>>> import numpy as np
>>> np.set_printoptions(suppress=True, linewidth=100)
>>> def tidy(a):
...     return np.round(a, 2) + 0
... 
>>> J = np.load("x.npy")
>>> J
array([[-2, -6],
       [ 0,  0]])
>>> [int(np.linalg.matrix_rank(np.linalg.matrix_power(J, p))) for p in range(1, 3)]
[1, 1]
>>> rank = np.linalg.matrix_rank(J)
>>> print(rank)
1
>>> ns = np.linalg.svd(J)[2][rank:].T
>>> print(ns.shape)
(2, 1)
>>> [int(np.linalg.matrix_rank(J[:i])) for i in range(1, len(J) + 1)]
[1, 1]
>>> tidy(ns[:, 0] / ns[np.abs(ns[:, 0]).round(6).argmax(), 0])
array([ 1.  , -0.33])
>>> J @ ns
array([[0.],
       [0.]])
>>> left, sig, vt = np.linalg.svd(J)
>>> tidy(sig)
array([6.32, 0.  ])
>>> Y = left[:, :1] @ np.diag(sig[:1]) @ vt[:1]
>>> np.linalg.matrix_rank(J, rtol=0.05)
np.int64(1)
>>> arr = np.loadtxt("layer2.csv", delimiter=",")
>>> arr
array([[ 6.91, -0.64, -1.2 ],
       [-1.22,  2.07,  4.03],
       [ 2.06,  0.98,  1.46],
       [ 6.48, -0.49, -0.45],
       [ 2.87,  0.71,  1.72],
       [ 6.81, -0.6 , -1.09],
       [ 7.55, -0.85, -2.21],
       [ 4.16,  0.28,  0.79],
       [-4.83,  3.28,  3.82],
       [-3.17,  2.72,  4.03],
       [ 4.92,  0.03, -0.67],
       [ 4.92,  0.03, -1.14],
       [ 3.81,  0.4 , -0.36],
       [ 1.19,  1.27,  1.43],
       [-2.54,  2.51,  3.57],
       [ 7.59, -0.86, -2.73],
       [-5.13,  3.38,  4.32],
       [ 0.39,  1.54,  1.46],
       [ 2.13,  0.96,  1.37],
       [ 3.96,  0.35, -0.09]])
>>> d = np.linalg.norm(arr[:, None] - arr[None], axis=-1)
>>> np.flatnonzero(d[14] < d.mean() / 2)
array([ 1,  8,  9, 14])
>>> d.mean(axis=1).argmax()
np.int64(16)
>>> print(d.shape)
(20, 20)
>>> Ac = (arr - arr.mean(axis=0)) / arr.std(axis=0)
>>> print(np.argwhere(np.abs(Ac) > 2))
[]
>>> print(tidy(Ac.std(axis=0)))
[1. 1. 1.]
>>> c = np.linalg.lstsq(np.delete(Ac, 1, axis=1), Ac[:, 1])[0]
>>> print(tidy(c))
[-1.  0.]
>>> tidy(1 - np.var(Ac[:, 1] - np.delete(Ac, 1, axis=1) @ c))
np.float64(1.0)
>>> feats = np.load("block7.npy")
>>> print(feats)
[[-1.2  1.3  0.3  0.6]
 [-0.3  1.7 -1.4 -0.3]
 [ 0.2 -0.6  0.3 -1. ]
 [-0.6 -0.8  0.5  1.1]]
>>> blk = np.stack([feats, 3 * feats, feats[::-1]])
>>> np.linalg.matrix_rank(blk.reshape(3, -1))
np.int64(2)
>>> tidy(blk.sum(axis=0))
array([[-5.4,  4.4,  1.7,  3.5],
       [-1. ,  6.2, -5.3, -2.2],
       [ 0.5, -0.7, -0.2, -4.3],
       [-3.6, -1.9,  2.3,  5. ]])
>>> tidy(np.einsum("bij,cij->bc", blk, blk))
array([[ 12.56,  37.68,  -1.42],
       [ 37.68, 113.04,  -4.26],
       [ -1.42,  -4.26,  12.56]])
>>> print(tidy(np.linalg.det(blk)))
[  2.07 167.87   2.07]
>>> print(tidy(np.linalg.eigvals(feats).sum().real))
1.9
>>> tidy(np.linalg.eigvals(feats))
array([ 1.64+0.5j ,  1.64-0.5j , -0.69+0.47j, -0.69-0.47j])
>>> tidy(np.linalg.det(2 * feats)), tidy(np.linalg.det(feats))
(np.float64(33.16), np.float64(2.07))
>>> print(tidy(np.linalg.det(feats[::-1])))
2.07
>>> tidy(np.linalg.det(feats.T))
np.float64(2.07)
>>> tidy(np.einsum("ij,ji->", feats, feats))
np.float64(5.41)
>>> x0 = np.array([2, 2, 1, 0])
>>> target = feats @ x0
>>> target
array([ 0.5,  1.4, -0.5, -2.3])
>>> tidy(np.linalg.solve(feats.T, feats[1]))
array([0., 1., 0., 0.])
>>> tidy(np.linalg.det(feats))
np.float64(2.07)
>>> tidy(np.abs(np.linalg.eigvals(feats)).max())
np.float64(1.72)
>>> tidy(np.linalg.matrix_power(feats, 3))
array([[-0.81,  2.63, -0.67,  1.42],
       [-1.61,  7.28, -5.81,  2.23],
       [ 0.08,  1.13, -0.03, -1.3 ],
       [ 0.49, -6.58,  5.56,  0.25]])
>>> tidy(np.sort(np.abs(np.linalg.eigvals(feats))))
array([0.84, 0.84, 1.72, 1.72])
>>> np.allclose(feats @ feats.T, feats.T @ feats)
False
>>> tidy(np.trace(feats))
np.float64(1.9)
>>> (feats + feats.T) / 2
array([[-1.2 ,  0.5 ,  0.25,  0.  ],
       [ 0.5 ,  1.7 , -1.  , -0.55],
       [ 0.25, -1.  ,  0.3 , -0.25],
       [ 0.  , -0.55, -0.25,  1.1 ]])
>>> print(np.allclose(feats, feats.T))
False
>>> rng = np.random.default_rng(47894)
>>> Y = feats + rng.integers(-2, 3, (4, 3)) @ rng.integers(-2, 3, (3, 4))
>>> tidy(Y)
array([[-0.2,  3.3,  4.3,  0.6],
       [ 4.7,  3.7,  4.6,  1.7],
       [ 2.2, -4.6,  0.3, -5. ],
       [ 3.4, -0.8,  4.5,  1.1]])
>>> tidy(Y - feats)
array([[ 1.,  2.,  4.,  0.],
       [ 5.,  2.,  6.,  2.],
       [ 2., -4.,  0., -4.],
       [ 4.,  0.,  4.,  0.]])
>>> K = np.load("sample16.npy")
>>> K
array([[ 1, -1,  1],
       [ 1,  0,  0],
       [ 1,  1,  1],
       [ 1,  2,  4]])
>>> P = K @ np.linalg.solve(K.T @ K, K.T)
>>> tidy(np.diag(P))
array([0.95, 0.55, 0.55, 0.95])
>>> x0 = np.array([-1, 1, 2])
>>> target = K @ x0
>>> c, lr = np.zeros(3), 1 / np.linalg.norm(K, 2) ** 2
>>> for i in range(40):
...     c -= lr * K.T @ (K @ c - target)
...     if i % 10 == 0: print(i, round(np.linalg.norm(K @ c - target), 2))
... 
0 2.1
10 0.85
20 0.45
30 0.26
>>> tidy(np.linalg.cond(K))
np.float64(4.54)
>>> tidy(c)
array([-0.89,  1.08,  1.92])
>>> Y = K / np.linalg.norm(K, axis=1, keepdims=True)
>>> cov = Y @ Y.T
>>> tidy(cov)
array([[1.  , 0.58, 0.33, 0.38],
       [0.58, 1.  , 0.58, 0.22],
       [0.33, 0.58, 1.  , 0.88],
       [0.38, 0.22, 0.88, 1.  ]])
>>> P = np.triu(np.array([[6, 4, 8, 3], [-3, 9, -8, 8], [3, 7, 5, -6], [9, -8, -2, 3]]), 1) + np.eye(4)
>>> Y = P @ cov @ np.linalg.inv(P)
>>> np.linalg.matrix_rank(Y)
np.int64(3)
>>> tidy(np.linalg.det(Y))
np.float64(0.0)
>>> M = np.array([[0, 0, 0, -2], [1, 4, 0, 0]])
>>> u = np.array([-1, -2, -2])
>>> np.array([np.convolve(row, u, "same") for row in M])
array([[  0,   0,   2,   4],
       [ -6, -10,  -8,   0]])
>>> blk = np.stack([M, -1 * M, M[::-1]])
>>> print(np.linalg.matrix_rank(blk))
[2 2 2]
>>> print((blk @ M.T).shape)
(3, 2, 2)
>>> W1 = np.array([[7, -4, 5, -4, 4, 2],
...     [7, 6, 5, 3, -5, 2],
...     [-4, 6, -8, -7, -5, 2],
...     [8, 6, -1, 3, 2, 6]])
>>> c = np.array([1, -1, -1, 0, -1, 2])
>>> hid = np.maximum(M @ W1 + c, 0)
>>> np.linalg.matrix_rank(hid)
np.int64(2)
>>> Z = np.array([[0, 4, 3], [1, 1, 1], [1, 3, 2], [5, 3, 0], [0, 3, 2], [1, 1, 4]])
>>> (hid @ Z).round(6).argmax(axis=1)
array([1, 1])
>>> hid @ Z
array([[  1,   3,   2],
       [ 95, 271, 223]])
>>> x0 = np.array([0, 0, 2, -2])
>>> h = np.maximum(M @ x0, 0)
>>> M * (h > 1e-9)[:, None]
array([[ 0,  0,  0, -2],
       [ 0,  0,  0,  0]])
>>> h
array([4, 0])
>>> print(M.T @ h)
[ 0  0  0 -8]
>>> print(tidy(np.tanh(M @ x0)))
[1. 0.]
>>> Q, _ = np.linalg.qr(np.array([[0.4, -1.1, -0.3], [-0.7, -0.6, 3.0], [1.3, -0.1, -0.3]]))
>>> W0 = 2 * Q
>>> tidy(W0)
array([[-0.52, -1.71, -0.89],
       [ 0.92, -1.03,  1.45],
       [-1.7 , -0.03,  1.05]])
>>> tidy(W0 @ W0.T)
array([[4., 0., 0.],
       [0., 4., 0.],
       [0., 0., 4.]])
>>> tidy(np.linalg.svd(W0, compute_uv=False))
array([2., 2., 2.])
>>> tidy(W0.T @ W0)
array([[4., 0., 0.],
       [0., 4., 0.],
       [0., 0., 4.]])
>>> idx = rng.permutation(3)
>>> Y = W0[:, idx] * rng.choice([-1, 1], 3)
>>> print(tidy(Y))
[[-0.52 -0.89 -1.71]
 [ 0.92  1.45 -1.03]
 [-1.7   1.05 -0.03]]
>>> left, _, vt = np.linalg.svd(W0.T @ Y)
>>> tidy(left @ vt)
array([[1., 0., 0.],
       [0., 0., 1.],
       [0., 1., 0.]])
>>> idx
array([0, 2, 1])
>>> tidy(np.abs(np.linalg.eigvals(W0)).max())
np.float64(2.0)
>>> np.allclose(W0, W0.T)
False
>>> Q, R = np.linalg.qr(K)
>>> np.allclose(R.T @ R, K.T @ K)
True
>>> Q.shape, R.shape
((4, 3), (3, 3))
>>> tidy(Q)
array([[-0.5 ,  0.67,  0.5 ],
       [-0.5 ,  0.22, -0.5 ],
       [-0.5 , -0.22, -0.5 ],
       [-0.5 , -0.67,  0.5 ]])
>>> A = np.load("data.npy")
>>> A
array([[5., 1., 0.],
       [0., 5., 1.],
       [0., 0., 5.]])
>>> w, vecs = np.linalg.eig(A)
>>> tidy(np.sort(np.linalg.eigvals(A @ A)))
array([25., 25., 25.])
>>> tidy(np.sort(np.linalg.eigvals(A.T)))
array([5., 5., 5.])
>>> w
array([5., 5., 5.])
>>> print(A @ vecs[:, 0] - w[0] * vecs[:, 0])
[0. 0. 0.]
>>> m1 = rng.normal(size=(26, 3)) + 10 * np.array([1, 1, 0])
>>> tidy(m1)
array([[10.96,  8.54,  1.6 ],
       [ 9.33,  9.91,  0.44],
       [10.27, 10.36, -0.64],
       [ 8.53, 10.29, -0.18],
       [ 9.92, 11.45, -0.34],
       [ 9.57,  9.67,  0.59],
       [ 9.41, 10.78, -0.91],
       [10.7 , 11.56,  0.39],
       [ 9.98, 11.32,  0.28],
       [10.11, 10.47, -0.19],
       [10.84,  8.72,  1.4 ],
       [10.04, 11.2 , -1.14],
       [11.43, 10.49,  0.78],
       [10.26, 10.59, -0.22],
       [11.4 ,  9.73, -1.32],
       [ 8.37, 10.38,  0.78],
       [ 9.49, 10.98,  1.93],
       [10.6 ,  9.86, -0.24],
       [ 9.95,  8.08, -1.53],
       [10.09,  9.77,  0.71],
       [ 9.4 ,  9.57,  0.88],
       [10.02,  9.04,  0.05],
       [10.71, 11.42,  1.08],
       [10.21,  9.32,  1.53],
       [11.56,  9.14, -0.61],
       [10.22,  9.15,  0.63]])
>>> cov = np.cov(m1, rowvar=False)
>>> print(tidy(cov))
[[ 0.63 -0.13 -0.04]
 [-0.13  0.92 -0.04]
 [-0.04 -0.04  0.86]]
>>> print(np.argsort(-m1.std(axis=0).round(6), kind="stable"))
[1 2 0]
>>> tidy(np.linalg.eigvalsh(cov)[::-1])
array([0.98, 0.86, 0.57])
>>> cov.shape
(3, 3)
>>> tidy(np.median(m1, axis=0))
array([10.1 , 10.1 ,  0.33])
>>> tidy(np.corrcoef(m1[:, 1], m1[:, 0])[0, 1])
np.float64(-0.18)
